In [1]: import numpy as np

In [2]: from numpy import linalg as LA

In [3]: np.set_printoptions(suppress=True, linewidth=200)

In [4]: tidy = lambda a: np.round(a, 2) + 0

In [5]: m1 = np.load("x.npy")

In [6]: m1
Out[6]: 
array([[-1.,  2., -1., -1.],
       [-4.,  5., -1., -1.],
       [14., -2.,  9., -4.],
       [16.,  2.,  9., -8.]])

In [7]: O, V = LA.qr(m1[:, :1])[0], LA.qr(m1[:, 1:])[0]

In [8]: s = LA.svd(O.T @ V, compute_uv=False)

In [9]: tidy(LA.norm(O @ O.T - V @ V.T, 2))
Out[9]: np.float64(1.0)

In [10]: f = np.array([1, 2, -1, 1])

In [11]: B = m1 + np.outer(f, np.eye(4)[3])

In [12]: LA.matrix_rank(LA.inv(B) - LA.inv(m1), tol=1e-8)
Out[12]: np.int64(1)

In [13]: B
Out[13]: 
array([[-1.,  2., -1.,  0.],
       [-4.,  5., -1.,  1.],
       [14., -2.,  9., -5.],
       [16.,  2.,  9., -7.]])

In [14]: B = m1[0, 0] * m1[1:] - np.outer(m1[1:, 0], m1[0])

In [15]: B
Out[15]: 
array([[  0.,   3.,  -3.,  -3.],
       [  0., -26.,   5.,  18.],
       [  0., -34.,   7.,  24.]])

In [16]: m1[:, 0] / m1[0, 0]
Out[16]: array([  1.,   4., -14., -16.])

In [17]: [round(float(x), 2) for x in LA.svd(B, compute_uv=False)[:3]]
Out[17]: [53.17, 2.41, 0.14]

In [18]: tidy(LA.norm(B, 2) / LA.norm(B))
Out[18]: np.float64(1.0)

In [19]: LA.matrix_rank(B, rtol=0.1)
Out[19]: np.int64(1)

In [20]: LA.cond(B) > 100
Out[20]: np.True_

In [21]: tidy(LA.det(2 * m1)), tidy(LA.det(m1))
Out[21]: (np.float64(-288.0), np.float64(-18.0))

In [22]: tidy(LA.det(m1.T))
Out[22]: np.float64(-18.0)

In [23]: tidy(LA.eigvals(m1).sum().real)
Out[23]: np.float64(5.0)

In [24]: np.kron(np.eye(2, dtype=int), m1)
Out[24]: 
array([[-1.,  2., -1., -1., -0.,  0., -0., -0.],
       [-4.,  5., -1., -1., -0.,  0., -0., -0.],
       [14., -2.,  9., -4.,  0., -0.,  0., -0.],
       [16.,  2.,  9., -8.,  0.,  0.,  0., -0.],
       [-0.,  0., -0., -0., -1.,  2., -1., -1.],
       [-0.,  0., -0., -0., -4.,  5., -1., -1.],
       [ 0., -0.,  0., -0., 14., -2.,  9., -4.],
       [ 0.,  0.,  0., -0., 16.,  2.,  9., -8.]])

In [25]: tidy(LA.eigvals(m1))
Out[25]: array([-2.,  1.,  3.,  3.])

In [26]: F = np.loadtxt("arr.csv", delimiter=",")

In [27]: F
Out[27]: 
array([[ 0.54, -0.99,  0.34,  0.93, -1.  , -0.99,  0.85, -0.99, -0.63,  0.75,  0.99,  0.93, -0.99,  0.15],
       [-0.34,  0.18,  0.21, -0.41,  0.24, -0.09, -0.06,  0.12, -0.08, -0.17,  0.15,  0.34,  0.04, -0.01],
       [-1.  , -0.93,  0.91, -0.82, -0.72, -0.52,  1.  , -0.65,  0.63, -0.27,  0.68,  1.  ,  0.99,  0.8 ],
       [-0.89,  0.41,  0.48, -0.83,  0.71,  0.41,  0.74,  0.58,  0.24, -0.47, -0.31,  0.75,  0.87,  0.2 ],
       [ 0.87,  0.75, -0.64,  0.33,  0.73,  0.77, -0.97,  0.71,  0.04, -0.01, -0.82, -0.96, -0.27, -0.35],
       [ 0.76, -0.38, -0.38,  0.74, -0.6 , -0.24, -0.42, -0.46, -0.1 ,  0.38,  0.15, -0.6 , -0.66, -0.1 ],
       [ 0.82,  0.91, -0.54, -0.24,  0.91,  0.79, -0.99,  0.85, -0.1 , -0.26, -0.82, -0.96, -0.35, -0.45],
       [ 0.75,  1.  , -0.06, -0.98,  1.  ,  0.6 , -1.  ,  0.98, -0.79, -0.83, -0.47, -0.95, -0.95, -0.82],
       [-0.98,  0.86,  0.69, -0.98,  0.97,  0.74,  0.61,  0.91,  0.29, -0.78, -0.62,  0.86,  0.97,  0.18],
       [-0.48,  1.  ,  0.96, -1.  ,  0.99, -1.  , -1.  ,  0.61, -1.  , -0.94,  1.  ,  0.96, -1.  , -0.91],
       [-0.84, -0.92,  0.26,  0.58, -0.86, -0.08,  1.  , -0.69,  0.6 ,  0.35,  0.04,  0.89,  0.93,  0.61],
       [-0.62,  0.78,  0.94, -0.99,  0.28, -1.  , -1.  , -0.71, -0.98, -0.71,  1.  ,  0.99, -1.  , -0.7 ],
       [-0.94, -0.49,  0.84, -0.86, -0.52, -0.94,  0.79, -0.7 , -0.51, -0.31,  0.96,  0.99, -0.51,  0.17],
       [ 0.91, -0.74, -0.77,  0.97, -0.82,  0.53,  0.6 , -0.49,  0.48,  0.68, -0.71, -0.92,  0.16,  0.13],
       [-0.78, -0.31,  0.51, -0.52, -0.2 , -0.46,  0.8 , -0.27, -0.04, -0.16,  0.55,  0.87,  0.31,  0.2 ],
       [-0.35,  0.27,  0.63, -0.8 , -0.02, -0.91, -0.89, -0.43, -0.73, -0.31,  0.94,  0.85, -0.94, -0.29],
       [ 0.35,  0.99, -0.63, -0.77,  1.  ,  0.99, -0.98,  0.99,  0.54, -0.64, -0.99, -0.99,  0.95, -0.33],
       [ 0.98,  0.88, -0.28, -0.26,  0.47, -0.85, -1.  , -0.03, -0.91, -0.1 ,  0.87, -0.92, -1.  , -0.8 ],
       [ 0.96,  0.59, -0.86,  0.85,  0.57,  0.93, -0.91,  0.72,  0.43,  0.3 , -0.96, -0.99,  0.27, -0.25],
       [-0.79,  0.56,  0.08, -0.66,  0.85,  0.88,  0.78,  0.82,  0.56, -0.41, -0.88,  0.04,  0.97,  0.24],
       [ 0.01,  0.7 ,  0.82, -0.96,  0.14, -0.99, -1.  , -0.63, -0.96, -0.52,  1.  ,  0.93, -1.  , -0.66],
       [ 0.68,  0.46, -0.45,  0.31,  0.44,  0.57, -0.79,  0.45,  0.08,  0.04, -0.64, -0.85, -0.08, -0.19],
       [-0.9 , -0.81,  0.07,  0.46, -0.49,  0.76,  1.  , -0.06,  0.82,  0.19, -0.8 ,  0.72,  0.99,  0.67],
       [ 0.81,  0.92, -0.08, -0.72,  0.85, -0.34, -1.  ,  0.59, -0.74, -0.4 ,  0.42, -0.79, -0.97, -0.65],
       [ 0.96,  0.97, -0.86,  0.17,  0.98,  0.98, -1.  ,  0.97,  0.25, -0.24, -0.99, -1.  ,  0.2 , -0.56],
       [ 0.49,  0.49,  0.03, -0.33,  0.29, -0.42, -0.95,  0.06, -0.48, -0.13,  0.47, -0.28, -0.85, -0.34],
       [-0.98,  0.69,  0.87, -0.99,  0.84, -0.54,  0.18,  0.52, -0.38, -0.75,  0.74,  0.98,  0.41,  0.04],
       [-0.8 ,  0.63,  0.54, -0.9 ,  0.75, -0.07, -0.31,  0.52, -0.2 , -0.53,  0.24,  0.73,  0.27, -0.05],
       [-0.35,  0.12,  0.43, -0.58,  0.  , -0.67, -0.5 , -0.24, -0.43, -0.2 ,  0.74,  0.68, -0.66, -0.12],
       [-0.12,  0.98,  0.82, -1.  ,  0.95, -0.96, -1.  ,  0.51, -0.96, -0.82,  0.99,  0.76, -1.  , -0.79],
       [ 0.97,  0.04, -0.9 ,  0.96, -0.02,  0.93, -0.52,  0.46,  0.6 ,  0.55, -0.97, -0.99,  0.51, -0.08]])

In [28]: idx = F[:, 11] > np.median(F[:, 11])

In [29]: f = F[idx].mean(axis=0) - F[~idx].mean(axis=0)

In [30]: ((F - F.mean(axis=0)) @ f > 0).astype(int)
Out[30]: array([1, 1, 1, 1, 0, 0, 0, 0, 1, 1, 1, 1, 1, 0, 1, 1, 0, 0, 0, 0, 1, 0, 1, 0, 0, 0, 1, 1, 1, 1, 0])

In [31]: tidy(f)
Out[31]: array([-1.16, -0.36,  1.  , -0.54, -0.31, -0.77,  0.72, -0.5 , -0.21, -0.26,  0.83,  1.51,  0.12,  0.27])

In [32]: tidy((((F - F.mean(axis=0)) @ f > 0) == idx).mean())
Out[32]: np.float64(0.94)

In [33]: np.argsort(-np.abs(f).round(6), kind="stable")
Out[33]: array([11,  0,  2, 10,  5,  6,  3,  7,  1,  4, 13,  9,  8, 12])

In [34]: idx.astype(int)
Out[34]: array([1, 0, 1, 1, 0, 0, 0, 0, 1, 1, 1, 1, 1, 0, 1, 1, 0, 0, 0, 0, 1, 0, 1, 0, 0, 0, 1, 1, 0, 1, 0])

In [35]: Xs = F - F.mean(axis=0)

In [36]: U, s, vt = LA.svd(Xs, full_matrices=False)

In [37]: tidy(np.abs(vt[-1]))
Out[37]: array([0.06, 0.06, 0.01, 0.06, 0.01, 0.65, 0.06, 0.06, 0.25, 0.02, 0.66, 0.01, 0.14, 0.19])

In [38]: LA.matrix_rank(Xs)
Out[38]: np.int64(14)

In [39]: tidy(vt[0] * np.sign(vt[0, np.abs(vt[0]).argmax()]))
Out[39]: array([-0.35, -0.14,  0.35, -0.21, -0.15, -0.38,  0.2 , -0.25, -0.15, -0.07,  0.4 ,  0.48, -0.09,  0.06])

In [40]: np.searchsorted(np.cumsum(s ** 2) / (s ** 2).sum(), 0.9) + 1
Out[40]: np.int64(3)

In [41]: tidy(s)
Out[41]: array([9.12, 8.08, 6.29, 1.8 , 1.75, 1.42, 0.88, 0.75, 0.59, 0.44, 0.34, 0.24, 0.17, 0.11])

In [42]: dist = LA.norm(F[:, None] - F[None], axis=-1)

In [43]: dist.shape
Out[43]: (31, 31)

In [44]: dist.mean(axis=1).argmax()
Out[44]: np.int64(0)

In [45]: np.flatnonzero(dist[0] < dist.mean() / 2)
Out[45]: array([0])

In [46]: B = F / LA.norm(F, axis=1, keepdims=True)

In [47]: C2 = B @ B.T

In [48]: tidy(np.degrees(np.arccos(np.clip(C2[3, 30], -1, 1))))
Out[48]: np.float64(109.15)

In [49]: tidy(LA.norm(B, axis=1))
Out[49]: array([1., 1., 1., 1., 1., 1., 1., 1., 1., 1., 1., 1., 1., 1., 1., 1., 1., 1., 1., 1., 1., 1., 1., 1., 1., 1., 1., 1., 1., 1., 1.])

In [50]: tidy(C2[3])
Out[50]: 
array([-0.49,  0.71,  0.45,  1.  , -0.23, -0.99, -0.07, -0.01,  0.97,  0.2 ,  0.22,  0.04,  0.2 , -0.52,  0.52, -0.08,  0.3 , -0.53, -0.24,  0.88, -0.08, -0.29,  0.45, -0.23, -0.04, -0.45,  0.73,
        0.75, -0.02,  0.13, -0.33])

In [51]: Z = np.sign(np.array([[2, 1, 2, 1], [1, 0, -1, 2], [0, -2, 1, 1], [0, -2, 1, 0]]))

In [52]: B = (np.tril(Z, -1) + np.eye(4)) @ (np.triu(Z, 1) + np.eye(4))

In [53]: evals = np.array([-1, 2, -2, -1])

In [54]: E = np.rint(B * evals @ LA.inv(B)) + 0

In [55]: E
Out[55]: 
array([[ -6.,   5.,   7.,  -5.],
       [-12.,  11.,  18., -12.],
       [  8.,  -8., -14.,   8.],
       [  8.,  -8., -13.,   7.]])

In [56]: B = np.array([[-2, 3, -1], [-3, 0, -2]])

In [57]: Z = np.kron(B, E)

In [58]: LA.matrix_rank(Z)
Out[58]: np.int64(8)

In [59]: Z
Out[59]: 
array([[ 12., -10., -14.,  10., -18.,  15.,  21., -15.,   6.,  -5.,  -7.,   5.],
       [ 24., -22., -36.,  24., -36.,  33.,  54., -36.,  12., -11., -18.,  12.],
       [-16.,  16.,  28., -16.,  24., -24., -42.,  24.,  -8.,   8.,  14.,  -8.],
       [-16.,  16.,  26., -14.,  24., -24., -39.,  21.,  -8.,   8.,  13.,  -7.],
       [ 18., -15., -21.,  15.,  -0.,   0.,   0.,  -0.,  12., -10., -14.,  10.],
       [ 36., -33., -54.,  36.,  -0.,   0.,   0.,  -0.,  24., -22., -36.,  24.],
       [-24.,  24.,  42., -24.,   0.,  -0.,  -0.,   0., -16.,  16.,  28., -16.],
       [-24.,  24.,  39., -21.,   0.,  -0.,  -0.,   0., -16.,  16.,  26., -14.]])

In [60]: Z.shape
Out[60]: (8, 12)

In [61]: np.argsort(-LA.norm(E, axis=0).round(6), kind="stable")[:3]
Out[61]: array([2, 0, 3])

In [62]: [round(float(x), 2) for x in LA.svd(E, compute_uv=False)[:3]]
Out[62]: [39.97, 1.77, 0.97]

In [63]: tidy(LA.matrix_power(E, 3))
Out[63]: 
array([[-12.,  11.,  13., -11.],
       [-36.,  35.,  54., -36.],
       [ 32., -32., -56.,  32.],
       [ 32., -32., -55.,  31.]])

In [64]: np.allclose(E, E.T)
Out[64]: False

In [65]: tidy(LA.det(E))
Out[65]: np.float64(-4.0)

In [66]: B = E / LA.norm(E, axis=1, keepdims=True)

In [67]: C2 = B @ B.T

In [68]: (np.abs(C2) > 0.9).astype(int)
Out[68]: 
array([[1, 1, 1, 1],
       [1, 1, 1, 1],
       [1, 1, 1, 1],
       [1, 1, 1, 1]])

In [69]: tidy(LA.norm(B, axis=1))
Out[69]: array([1., 1., 1., 1.])

In [70]: J = np.loadtxt("test17.csv", delimiter=",")

In [71]: J
Out[71]: 
array([[0., 1., 0., 0., 0., 0.],
       [1., 0., 0., 0., 0., 0.],
       [0., 0., 0., 1., 1., 0.],
       [0., 0., 1., 0., 0., 0.],
       [0., 0., 1., 0., 0., 1.],
       [0., 0., 0., 0., 1., 0.]])

In [72]: evals, V = LA.eigh(J)

In [73]: tidy(evals)
Out[73]: array([-1.62, -1.  , -0.62,  0.62,  1.  ,  1.62])

In [74]: evals.sum(), np.trace(J)
Out[74]: (np.float64(0.0), np.float64(0.0))

In [75]: tidy(V.T @ V)
Out[75]: 
array([[1., 0., 0., 0., 0., 0.],
       [0., 1., 0., 0., 0., 0.],
       [0., 0., 1., 0., 0., 0.],
       [0., 0., 0., 1., 0., 0.],
       [0., 0., 0., 0., 1., 0.],
       [0., 0., 0., 0., 0., 1.]])

In [76]: def softmax(z):
    ...:     e = np.exp(z - z.max(axis=-1, keepdims=True))
    ...:     return e / e.sum(axis=-1, keepdims=True)
    ...: 

In [77]: tidy(softmax(J).sum(axis=1))
Out[77]: array([1., 1., 1., 1., 1., 1.])

In [78]: tidy(softmax(10 * J[5]))
Out[78]: array([0., 0., 0., 0., 1., 0.])

In [79]: scores = J @ J.T / np.sqrt(6)

In [80]: tidy(softmax(scores)[5] @ J)
Out[80]: array([0.14, 0.14, 0.29, 0.21, 0.43, 0.14])

In [81]: tidy(softmax(scores))
Out[81]: 
array([[0.23, 0.15, 0.15, 0.15, 0.15, 0.15],
       [0.15, 0.23, 0.15, 0.15, 0.15, 0.15],
       [0.13, 0.13, 0.29, 0.13, 0.13, 0.19],
       [0.14, 0.14, 0.14, 0.21, 0.21, 0.14],
       [0.13, 0.13, 0.13, 0.19, 0.29, 0.13],
       [0.14, 0.14, 0.21, 0.14, 0.14, 0.21]])
